% ipython --no-banner

In [1]: import numpy as np

In [2]: np.set_printoptions(precision=2, suppress=True, linewidth=200)

In [3]: rng = np.random.default_rng(568)

In [4]: th = rng.uniform(0, 2 * np.pi, 14)

In [5]: O, _ = np.linalg.qr(np.array([[0.2, 0.3], [0.2, 1.3], [1.0, -1.7], [2.1, -1.5]]))

In [6]: F = 5 * np.c_[np.cos(th), np.sin(th)] @ O.T

In [7]: F.round(2) + 0
Out[7]: 
array([[ 1.3 ,  4.11, -2.45,  0.65],
       [ 0.05,  1.02, -2.85, -3.98],
       [-1.37, -4.04,  1.68, -2.  ],
       [ 0.43,  0.45,  2.12,  4.48],
       [-0.18, -1.39,  2.98,  3.76],
       [ 0.89,  3.28, -3.21, -1.79],
       [ 1.3 ,  4.1 , -2.48,  0.6 ],
       [ 1.18,  3.02,  0.  ,  3.81],
       [-0.81, -1.7 , -1.26, -4.46],
       [ 1.35,  4.13, -2.12,  1.29],
       [-1.34, -3.77,  1.05, -2.81],
       [ 1.12,  3.79, -2.98, -0.72],
       [-1.05, -2.52, -0.53, -4.16],
       [ 1.29,  4.09, -2.52,  0.52]])

In [8]: # rows and columns are dependent

In [9]: Uu, s, vt = np.linalg.svd(F)

In [10]: s.round(2) + 0
Out[10]: array([14.59, 11.71,  0.  ,  0.  ])

In [11]: A2 = Uu[:, :2] @ np.diag(s[:2]) @ vt[:2]

In [12]: print(np.round(np.abs(F - A2).max(), 2))
0.0

In [13]: A2.round(2) + 0
Out[13]: 
array([[ 1.3 ,  4.11, -2.45,  0.65],
       [ 0.05,  1.02, -2.85, -3.98],
       [-1.37, -4.04,  1.68, -2.  ],
       [ 0.43,  0.45,  2.12,  4.48],
       [-0.18, -1.39,  2.98,  3.76],
       [ 0.89,  3.28, -3.21, -1.79],
       [ 1.3 ,  4.1 , -2.48,  0.6 ],
       [ 1.18,  3.02,  0.  ,  3.81],
       [-0.81, -1.7 , -1.26, -4.46],
       [ 1.35,  4.13, -2.12,  1.29],
       [-1.34, -3.77,  1.05, -2.81],
       [ 1.12,  3.79, -2.98, -0.72],
       [-1.05, -2.52, -0.53, -4.16],
       [ 1.29,  4.09, -2.52,  0.52]])

In [14]: np.linalg.matrix_rank(F, rtol=0.05)
Out[14]: np.int64(2)

In [15]: round(np.linalg.norm(F - A2) / np.linalg.norm(F), 2)
Out[15]: np.float64(0.0)
